In [1]: import numpy as np

In [2]: np.set_printoptions(precision=2, suppress=True, linewidth=140)

In [3]: m1 = np.load("dump.npy")

In [4]: m1
Out[4]: 
array([[2., 5., 0.],
       [5., 2., 5.],
       [0., 5., 1.]])

In [5]: round(float(np.linalg.norm(m1[1] - m1[0])), 2)
Out[5]: 6.56

In [6]: np.round(np.linalg.norm(m1[1], 1), 2), round(float(np.linalg.norm(m1[1], np.inf)), 2)
Out[6]: (np.float64(12.0), 5.0)

In [7]: np.linalg.norm(m1, axis=1)
Out[7]: array([5.39, 7.35, 5.1 ])

In [8]: round(np.linalg.norm(m1) ** 2 / np.linalg.norm(m1, 2) ** 2, 2)
Out[8]: np.float64(1.39)

In [9]: m1[1] @ m1[0]
Out[9]: np.float64(20.0)

In [10]: vals, evecs = np.linalg.eigh(m1)

In [11]: np.round(evecs @ np.diag(vals) @ evecs.T, 2) + 0
Out[11]: 
array([[2., 5., 0.],
       [5., 2., 5.],
       [0., 5., 1.]])

In [12]: np.abs(evecs[:, -1])
Out[12]: array([0.52, 0.72, 0.46])

In [13]: np.linalg.svd(m1, compute_uv=False)
Out[13]: array([8.84, 5.34, 1.5 ])

In [14]: np.linalg.eigvalsh(m1 + 4 * np.eye(3))
Out[14]: array([-1.34,  5.5 , 12.84])

In [15]: vals
Out[15]: array([-5.34,  1.5 ,  8.84])

In [16]: rng = np.random.default_rng(5971)

In [17]: idx = rng.permutation(3)

In [18]: idx
Out[18]: array([0, 2, 1])

In [19]: out = m1[idx][:, idx]

In [20]: np.diag(out)
Out[20]: array([2., 1., 2.])

In [21]: round(np.linalg.det(out), 2), round(float(np.linalg.det(m1[idx])), 2)
Out[21]: (np.float64(-71.0), 71.0)

In [22]: np.trace(out)
Out[22]: np.float64(5.0)

In [23]: np.allclose(out, m1)
Out[23]: False

In [24]: out
Out[24]: 
array([[2., 0., 5.],
       [0., 1., 5.],
       [5., 5., 2.]])

In [25]: np.diff(m1, axis=0)
Out[25]: 
array([[ 3., -3.,  5.],
       [-5.,  3., -4.]])

In [26]: X = np.load("test6.npy")

In [27]: X
Out[27]: 
array([[ 5.32,  4.34, -7.27],
       [ 7.02,  4.17, -5.77],
       [ 9.68,  2.49,  0.05],
       [-3.97,  2.56, -8.81],
       [ 7.38, -0.82,  6.7 ],
       [-4.36,  2.4 , -8.67],
       [-5.29,  1.99, -8.25],
       [-9.67, -1.77, -1.82],
       [ 8.03,  3.91, -4.5 ],
       [ 9.7 ,  1.88,  1.56],
       [-8.88, -0.44, -4.58],
       [-8.63, -0.19, -5.04],
       [ 7.21, -0.93,  6.87],
       [ 7.07, -1.02,  7.  ],
       [-7.27, -4.12,  5.49],
       [-9.72, -2.14, -0.93],
       [ 3.31, -2.81,  9.01],
       [-8.09, -3.89,  4.4 ],
       [ 9.68,  1.78,  1.79],
       [-5.04, -4.35,  7.46],
       [-6.8 , -4.21,  6.  ],
       [ 2.01,  4.14, -8.88],
       [ 2.23,  4.17, -8.81],
       [ 4.51,  4.35, -7.79],
       [-0.07,  3.76, -9.27]])

In [28]: f, g = X[0], X[9]

In [29]: round(f @ g, 2)
Out[29]: np.float64(48.41)

In [30]: p = (f @ g) / (f @ f) * f

In [31]: np.round(np.linalg.norm(f + g) ** 2 + np.linalg.norm(f - g) ** 2, 2)
Out[31]: np.float64(400.0)

In [32]: p
Out[32]: array([ 2.57,  2.1 , -3.52])

In [33]: g - p
Out[33]: array([ 7.12, -0.22,  5.08])

In [34]: np.linalg.lstsq(X[:-1].T, X[-1])[2]
Out[34]: np.int32(2)

In [35]: round(float(np.trace(np.linalg.pinv(X) @ X)), 2)
Out[35]: 2.0

In [36]: out = X / np.linalg.norm(X, axis=1, keepdims=True)

In [37]: cov = out @ out.T

In [38]: round(np.degrees(np.arccos(np.clip(cov[9, 23], -1, 1))), 2)
Out[38]: np.float64(66.55)

In [39]: (cov - 2 * np.eye(25)).round(6).argmax(axis=1)
Out[39]: array([23,  8,  9,  5, 12,  3,  5, 15,  1, 18, 11, 10, 13, 12, 20,  7, 13, 14,  9, 20, 14, 22, 21,  0, 21])

In [40]: arr = np.loadtxt("x.csv", delimiter=",")

In [41]: arr
Out[41]: 
array([[-3.,  2., -1.],
       [-1., -3.,  0.],
       [ 0., -3., -3.],
       [ 2., -3., -1.]])

In [42]: out = arr / np.linalg.norm(arr, axis=1, keepdims=True)

In [43]: cov = out @ out.T

In [44]: np.linalg.norm(out, axis=1)
Out[44]: array([1., 1., 1., 1.])

In [45]: (cov - 2 * np.eye(4)).round(6).argmax(axis=1)
Out[45]: array([2, 2, 3, 2])

In [46]: (np.abs(cov) > 0.9).astype(int)
Out[46]: 
array([[1, 0, 0, 0],
       [0, 1, 0, 0],
       [0, 0, 1, 0],
       [0, 0, 0, 1]])

In [47]: np.argwhere(np.triu(np.abs(cov) > 0.95, 1))
Out[47]: array([], shape=(0, 2), dtype=int64)

In [48]: vec = np.array([2, 0, 1])

In [49]: arr * vec
Out[49]: 
array([[-6.,  0., -1.],
       [-2., -0.,  0.],
       [ 0., -0., -3.],
       [ 4., -0., -1.]])

In [50]: np.sign((arr @ vec).round(6))
Out[50]: array([-1., -1., -1.,  1.])

In [51]: cov = arr.T @ arr

In [52]: cov
Out[52]: 
array([[14., -9.,  1.],
       [-9., 31., 10.],
       [ 1., 10., 11.]])

In [53]: np.trace(cov), (arr ** 2).sum()
Out[53]: (np.float64(56.0), np.float64(56.0))

In [54]: (arr @ arr.T).shape
Out[54]: (4, 4)

In [55]: np.linalg.matrix_rank(cov)
Out[55]: np.int64(3)

In [56]: vec = np.array([4, 0, 3])

In [57]: rhs = arr @ vec

In [58]: np.round(np.linalg.pinv(arr) @ arr, 2) + 0
Out[58]: 
array([[1., 0., 0.],
       [0., 1., 0.],
       [0., 0., 1.]])

In [59]: np.round(np.linalg.solve(arr.T @ arr, arr.T @ rhs), 2) + 0
Out[59]: array([4., 0., 3.])

In [60]: rhs
Out[60]: array([-15.,  -4.,  -9.,   5.])

In [61]: rhs = rhs + 0.1 * rng.normal(size=4)

In [62]: rhs
Out[62]: array([-15.14,  -4.02,  -9.03,   5.03])

In [63]: beta, *_ = np.linalg.lstsq(arr, rhs)

In [64]: beta.round()
Out[64]: array([ 4., -0.,  3.])

In [65]: [round(float(np.linalg.norm(np.linalg.solve(arr.T @ arr + lam * np.eye(3), arr.T @ rhs))), 2) for lam in (0, 1, 10, 100)]
Out[65]: [5.04, 4.7, 2.92, 0.62]

In [66]: beta
Out[66]: array([ 4.03, -0.01,  3.02])

In [67]: round(np.linalg.norm(rhs - arr @ beta), 2)
Out[67]: np.float64(0.03)

In [68]: idx = rng.integers(0, 2, 4)

In [69]: E = np.triu((idx[:, None] == idx) & (rng.random((4, 4)) < 0.8), 1).astype(int)

In [70]: E += E.T

In [71]: E
Out[71]: 
array([[0, 1, 1, 0],
       [1, 0, 1, 0],
       [1, 1, 0, 0],
       [0, 0, 0, 0]])

In [72]: Uu, sigma, vt = np.linalg.svd(E)

In [73]: evecs = vt[:(sigma > 1e-8).sum()]

In [74]: vec = E[0] + -3 * E[1] + rng.integers(2) * np.eye(4)[3]

In [75]: vec
Out[75]: array([-3.,  1., -2.,  1.])

In [76]: np.diag(evecs.T @ evecs)
Out[76]: array([1., 1., 1., 0.])

In [77]: np.round(evecs.T @ evecs, 2) + 0
Out[77]: 
array([[1., 0., 0., 0.],
       [0., 1., 0., 0.],
       [0., 0., 1., 0.],
       [0., 0., 0., 0.]])

In [78]: np.linalg.matrix_rank(np.vstack([E, vec]))
Out[78]: np.int64(4)

In [79]: np.allclose(evecs.T @ evecs @ vec, vec)
Out[79]: False
